$ python3 -q
>>> import numpy as np
>>> import numpy.linalg as la
>>> np.set_printoptions(precision=2, suppress=True, linewidth=160, floatmode="fixed")
>>> F = np.load("w.npy")
>>> F
array([[1, 0, 0, 0, 0, 0, 0, 0, 0, 0, 0, 0, 0, 0, 0],
       [2, 2, 0, 0, 0, 0, 0, 0, 0, 0, 0, 0, 0, 0, 0],
       [2, 0, 1, 0, 0, 0, 0, 0, 0, 0, 0, 0, 0, 0, 0],
       [3, 3, 0, 0, 0, 0, 0, 0, 0, 0, 0, 0, 0, 0, 0],
       [0, 1, 3, 3, 3, 0, 0, 0, 0, 0, 0, 0, 0, 0, 0],
       [3, 2, 1, 0, 1, 3, 0, 0, 0, 0, 0, 0, 0, 0, 0],
       [3, 1, 0, 3, 1, 3, 1, 0, 0, 0, 0, 0, 0, 0, 0],
       [0, 2, 3, 3, 0, 1, 2, 2, 0, 0, 0, 0, 0, 0, 0],
       [0, 2, 3, 3, 1, 1, 3, 0, 3, 0, 0, 0, 0, 0, 0],
       [2, 3, 1, 2, 1, 0, 1, 2, 0, 3, 0, 0, 0, 0, 0],
       [2, 3, 1, 2, 1, 3, 3, 0, 2, 2, 2, 0, 0, 0, 0],
       [3, 0, 2, 0, 3, 3, 2, 3, 1, 2, 2, 0, 0, 0, 0],
       [2, 3, 1, 1, 0, 2, 0, 3, 1, 3, 3, 2, 2, 0, 0],
       [2, 2, 1, 1, 3, 3, 3, 3, 3, 0, 3, 2, 3, 3, 0],
       [2, 0, 0, 0, 1, 1, 3, 1, 2, 2, 3, 0, 0, 1, 0]])
>>> A2 = np.array([[1, -2, -1],
...     [1, 2, 2],
...     [2, -2, 2],
...     [-2, 0, 1],
...     [1, -2, -1],
...     [-2, 1, 1],
...     [-1, 1, -2],
...     [1, -2, -2],
...     [1, 0, 0],
...     [-2, 0, -2],
...     [0, -1, 1],
...     [-1, 1, -2],
...     [0, 2, 2],
...     [-2, 1, 0],
...     [1, 0, 2]])
>>> la.matrix_rank(F @ A2)
np.int64(3)
>>> np.einsum("ij->j", F)
array([27, 24, 17, 18, 15, 20, 18, 14, 12, 12, 13,  4,  5,  4,  0])
>>> la.lstsq(F[:-1].T, F[-1])[2]
np.int32(13)
>>> U, sig, VT = la.svd(F)
>>> evecs = VT[:(sig > 1e-8).sum()]
>>> rng = np.random.default_rng(52)
>>> x = F[2] + 2 * F[9] + rng.integers(2) * np.eye(15)[9]
>>> x
array([6.00, 6.00, 3.00, 4.00, 2.00, 0.00, 2.00, 4.00, 0.00, 7.00, 0.00, 0.00, 0.00, 0.00, 0.00])
>>> np.allclose(evecs.T @ evecs @ x, x)
True
>>> la.matrix_rank(np.vstack([F, x]))
np.int64(14)
>>> round(float(la.norm(x - evecs.T @ evecs @ x)), 2)
0.0
>>> la.cond(F) > 100
np.True_
>>> np.argsort(-la.norm(F, axis=0).round(6), kind="stable")[:3]
array([0, 1, 5])
>>> U, sig, VT = la.svd(F)
>>> np.argmax(sig[:-1] / (sig[1:] + 1e-6)) + 1
np.int64(14)
>>> A2 = U[:, :14] @ np.diag(sig[:14]) @ VT[:14]
>>> la.matrix_rank(A2)
np.int64(14)
>>> A2 = np.array([[0, 3, -2, -1, 3, -3],
...     [2, -1, 0, -2, 3, -1],
...     [3, 3, 0, 3, -2, 2],
...     [-3, -3, -1, -1, -1, 2],
...     [3, -3, -3, 2, 1, 3],
...     [-3, 2, 0, 2, 2, 1]])
>>> cent = np.array([[1, 1, -7], [8, -7, 2], [-3, 6, -3]])
>>> J = np.block([[A2, np.zeros((6, 3))], [np.zeros((3, 6)), cent]])
>>> J
array([[ 0.00,  3.00, -2.00, -1.00,  3.00, -3.00,  0.00,  0.00,  0.00],
       [ 2.00, -1.00,  0.00, -2.00,  3.00, -1.00,  0.00,  0.00,  0.00],
       [ 3.00,  3.00,  0.00,  3.00, -2.00,  2.00,  0.00,  0.00,  0.00],
       [-3.00, -3.00, -1.00, -1.00, -1.00,  2.00,  0.00,  0.00,  0.00],
       [ 3.00, -3.00, -3.00,  2.00,  1.00,  3.00,  0.00,  0.00,  0.00],
       [-3.00,  2.00,  0.00,  2.00,  2.00,  1.00,  0.00,  0.00,  0.00],
       [ 0.00,  0.00,  0.00,  0.00,  0.00,  0.00,  1.00,  1.00, -7.00],
       [ 0.00,  0.00,  0.00,  0.00,  0.00,  0.00,  8.00, -7.00,  2.00],
       [ 0.00,  0.00,  0.00,  0.00,  0.00,  0.00, -3.00,  6.00, -3.00]])
>>> t3 = np.stack([J, 2 * J, J[::-1]])
>>> (t3 @ J.T).shape
(3, 9, 9)
>>> t3.shape
(3, 9, 9)
>>> la.norm(t3, axis=(1, 2))
array([19.90, 39.80, 19.90])
>>> t3.sum(axis=0)
array([[  0.00,   9.00,  -6.00,  -3.00,   9.00,  -9.00,  -3.00,   6.00,  -3.00],
       [  6.00,  -3.00,   0.00,  -6.00,   9.00,  -3.00,   8.00,  -7.00,   2.00],
       [  9.00,   9.00,   0.00,   9.00,  -6.00,   6.00,   1.00,   1.00,  -7.00],
       [-12.00,  -7.00,  -3.00,  -1.00,  -1.00,   7.00,   0.00,   0.00,   0.00],
       [ 12.00, -12.00, -12.00,   8.00,   4.00,  12.00,   0.00,   0.00,   0.00],
       [-12.00,   3.00,  -1.00,   5.00,   5.00,   5.00,   0.00,   0.00,   0.00],
       [  3.00,   3.00,   0.00,   3.00,  -2.00,   2.00,   3.00,   3.00, -21.00],
       [  2.00,  -1.00,   0.00,  -2.00,   3.00,  -1.00,  24.00, -21.00,   6.00],
       [  0.00,   3.00,  -2.00,  -1.00,   3.00,  -3.00,  -9.00,  18.00,  -9.00]])
>>> A2 = np.array([[3, 2, -3],
...     [-9, -4, 0],
...     [-3, -6, 0],
...     [-2, 1, 2],
...     [4, 4, 2],
...     [-3, 9, -9],
...     [9, -6, 1],
...     [7, -4, 6],
...     [-5, -4, 0]])
>>> la.matrix_rank(np.vstack([J, A2.T]))
np.int64(9)
>>> np.einsum("ij->j", J)
array([ 2.00,  1.00, -6.00,  3.00,  6.00,  4.00,  6.00,  0.00, -8.00])
>>> la.matrix_rank(J @ A2)
np.int64(3)
>>> np.einsum("ik,kj->ji", J, A2)
array([[  2.00,  34.00, -38.00,  13.00,  36.00, -26.00,  51.00,  13.00,  30.00],
       [-16.00,   9.00,   7.00,  25.00,  69.00,   5.00,  18.00, -28.00,   6.00],
       [ 31.00,   5.00, -25.00, -13.00, -30.00,   8.00,   7.00, -34.00,  33.00]])
>>> np.einsum("ik,kj->ij", J, A2)
array([[  2.00, -16.00,  31.00],
       [ 34.00,   9.00,   5.00],
       [-38.00,   7.00, -25.00],
       [ 13.00,  25.00, -13.00],
       [ 36.00,  69.00, -30.00],
       [-26.00,   5.00,   8.00],
       [ 51.00,  18.00,   7.00],
       [ 13.00, -28.00, -34.00],
       [ 30.00,   6.00,  33.00]])
>>> A2.T @ J.T
array([[  2.00,  34.00, -38.00,  13.00,  36.00, -26.00,  51.00,  13.00,  30.00],
       [-16.00,   9.00,   7.00,  25.00,  69.00,   5.00,  18.00, -28.00,   6.00],
       [ 31.00,   5.00, -25.00, -13.00, -30.00,   8.00,   7.00, -34.00,  33.00]])
>>> J @ A2
array([[  2.00, -16.00,  31.00],
       [ 34.00,   9.00,   5.00],
       [-38.00,   7.00, -25.00],
       [ 13.00,  25.00, -13.00],
       [ 36.00,  69.00, -30.00],
       [-26.00,   5.00,   8.00],
       [ 51.00,  18.00,   7.00],
       [ 13.00, -28.00, -34.00],
       [ 30.00,   6.00,  33.00]])
>>> U, sig, VT = la.svd(J, full_matrices=False)
>>> np.abs(VT[0])
array([0.00, 0.00, 0.00, 0.00, 0.00, 0.00, 0.61, 0.71, 0.36])
>>> U.shape, sig.shape, VT.shape
((9, 9), (9,), (9, 9))
>>> sig / sig[0]
array([1.00, 0.59, 0.54, 0.53, 0.48, 0.37, 0.18, 0.14, 0.08])
>>> np.abs(U[:, 0]).round(6).argmax()
np.int64(7)
>>> (sig > 1e-8).sum()
np.int64(9)
>>> np.cumsum(sig ** 2) / np.sum(sig ** 2)
array([0.43, 0.58, 0.70, 0.82, 0.92, 0.98, 0.99, 1.00, 1.00])
>>> np.round(U.T @ U, 2) + 0
array([[1.00, 0.00, 0.00, 0.00, 0.00, 0.00, 0.00, 0.00, 0.00],
       [0.00, 1.00, 0.00, 0.00, 0.00, 0.00, 0.00, 0.00, 0.00],
       [0.00, 0.00, 1.00, 0.00, 0.00, 0.00, 0.00, 0.00, 0.00],
       [0.00, 0.00, 0.00, 1.00, 0.00, 0.00, 0.00, 0.00, 0.00],
       [0.00, 0.00, 0.00, 0.00, 1.00, 0.00, 0.00, 0.00, 0.00],
       [0.00, 0.00, 0.00, 0.00, 0.00, 1.00, 0.00, 0.00, 0.00],
       [0.00, 0.00, 0.00, 0.00, 0.00, 0.00, 1.00, 0.00, 0.00],
       [0.00, 0.00, 0.00, 0.00, 0.00, 0.00, 0.00, 1.00, 0.00],
       [0.00, 0.00, 0.00, 0.00, 0.00, 0.00, 0.00, 0.00, 1.00]])
>>> round(la.det(J), 2)
np.float64(587250.0)
>>> np.sort(la.eigvals(J).real)
array([-12.45,  -4.15,  -4.15,  -2.38,   1.73,   1.73,   3.16,   3.16,   4.36])
>>> J @ J
array([[ 21.00, -21.00,  -8.00, -11.00,  11.00,  -3.00,   0.00,   0.00,   0.00],
       [ 16.00,   2.00, -11.00,   6.00,   6.00,  -1.00,   0.00,   0.00,   0.00],
       [-15.00,   7.00,  -3.00, -12.00,  17.00, -10.00,   0.00,   0.00,   0.00],
       [-15.00,   1.00,  10.00,   9.00, -12.00,   7.00,   0.00,   0.00,   0.00],
       [-27.00,   0.00, -11.00,   0.00,  11.00,  -2.00,   0.00,   0.00,   0.00],
       [  1.00, -21.00,  -2.00,   3.00,  -1.00,  18.00,   0.00,   0.00,   0.00],
       [  0.00,   0.00,   0.00,   0.00,   0.00,   0.00,  30.00, -48.00,  16.00],
       [  0.00,   0.00,   0.00,   0.00,   0.00,   0.00, -54.00,  69.00, -76.00],
       [  0.00,   0.00,   0.00,   0.00,   0.00,   0.00,  54.00, -63.00,  42.00]])
>>> np.flatnonzero(la.matrix_power((J != 0) + (J.T != 0) + np.eye(9), 9)[6])
array([6, 7, 8])
>>> f = np.array([8, 4, 4])
>>> np.array([np.convolve(row, f, "same") for row in J])
array([[ 24.00,  -4.00,  -4.00,  12.00, -16.00,   0.00, -12.00,   0.00,   0.00],
       [  0.00,   4.00, -20.00,  16.00,  -4.00,   8.00,  -4.00,   0.00,   0.00],
       [ 36.00,  24.00,  36.00,  -4.00,  20.00,   0.00,   8.00,   0.00,   0.00],
       [-36.00, -32.00, -24.00, -16.00,   8.00,   4.00,   8.00,   0.00,   0.00],
       [-12.00, -24.00,  -8.00,   4.00,  36.00,  16.00,  12.00,   0.00,   0.00],
       [  4.00,  -4.00,  24.00,  24.00,  24.00,  12.00,   4.00,   0.00,   0.00],
       [  0.00,   0.00,   0.00,   0.00,   0.00,   8.00,  12.00, -48.00, -24.00],
       [  0.00,   0.00,   0.00,   0.00,   0.00,  64.00, -24.00,  20.00, -20.00],
       [  0.00,   0.00,   0.00,   0.00,   0.00, -24.00,  36.00, -12.00,  12.00]])
>>> np.correlate(J[0], J[8], "full")
array([  0.00,  -9.00,  24.00, -18.00,  -9.00,  30.00, -27.00,   9.00,   0.00,   0.00,   0.00,   0.00,   0.00,   0.00,   0.00,   0.00,   0.00])
>>> A = np.loadtxt("layer7.csv", delimiter=",")
>>> A
array([[ 0.03,  1.05, -2.25,  1.64, -1.86, -4.24,  2.52, -3.30],
       [ 1.86, -0.18, -0.73,  3.28,  0.55,  2.83,  1.65,  0.80],
       [ 0.68, -0.04, -0.27, -0.76, -0.84,  1.82, -0.34,  0.46],
       [ 1.02,  3.18, -2.48,  4.30,  1.76,  3.12, -1.69, -1.50],
       [ 0.82,  3.37,  1.07, -2.72,  0.13,  0.38,  2.63,  0.35],
       [ 3.32,  0.51, -0.44, -2.59,  0.91, -2.11,  0.29,  2.36],
       [ 1.03,  0.16,  1.87, -2.46, -0.47,  1.97,  1.67,  0.66],
       [ 2.77, -1.23,  0.67, -0.28, -1.70, -0.49, -1.03, -1.63],
       [ 0.22,  2.82,  2.96,  1.78,  0.66, -0.49, -1.42, -1.25],
       [-0.26, -0.02,  2.96,  3.09,  4.46,  0.52,  3.08,  1.13],
       [ 0.89,  0.11,  2.33,  3.21, -5.15,  0.61, -0.34, -0.86],
       [-3.34,  2.08, -0.99, -1.75, -1.08,  1.38,  3.45, -2.54],
       [ 2.35, -1.88, -0.38, -1.82,  1.00, -2.06,  1.46, -5.06]])
>>> x = np.array([-1, -1, 0, 0, 2, -2, -3, 0])
>>> y = A @ x
>>> np.round(la.lstsq(A, y)[0], 2) + 0
array([-1.00, -1.00,  0.00,  0.00,  2.00, -2.00, -3.00,  0.00])
>>> y = y + 0.05 * rng.normal(size=13)
>>> y
array([ -3.86, -11.20,  -4.92,  -1.84, -12.54,   1.36, -11.06,  -0.92,   3.54,  -1.11, -11.44, -13.94,   1.19])
>>> c, *_ = la.lstsq(A, y)
>>> c.round(2) + 0
array([-1.01, -0.99,  0.00,  0.00,  1.99, -2.00, -3.00,  0.01])
>>> [round(float(la.norm(la.solve(A.T @ A + lam * np.eye(8), A.T @ y))), 2) for lam in (0, 1, 10, 100)]
[4.35, 4.24, 3.46, 1.29]
>>> np.round(A.T @ (y - A @ c), 2) + 0
array([0.00, 0.00, 0.00, 0.00, 0.00, 0.00, 0.00, 0.00])
>>> proj = A @ la.solve(A.T @ A, A.T)
>>> la.matrix_rank(np.eye(13) - proj)
np.int64(5)
>>> proj @ A[:, 6]
array([ 2.52,  1.65, -0.34, -1.69,  2.63,  0.29,  1.67, -1.03, -1.42,  3.08, -0.34,  3.45,  1.46])
>>> np.diag(proj)
array([0.80, 0.58, 0.13, 0.84, 0.57, 0.63, 0.36, 0.31, 0.69, 0.83, 0.76, 0.67, 0.83])
>>> np.trace(proj)
np.float64(8.0)
>>> round(float(la.norm(A, "nuc")), 2)
56.95
>>> la.norm(A, axis=1)
array([6.90, 5.15, 2.34, 7.33, 5.27, 5.40, 4.23, 4.07, 4.91, 7.03, 6.65, 6.40, 6.75])
>>> la.norm(A, axis=0)
array([6.56, 6.34, 6.42, 9.06, 7.78, 7.40, 6.96, 7.64])
>>> round(float(la.norm(A) ** 2 / la.norm(A, 2) ** 2), 2)
4.29
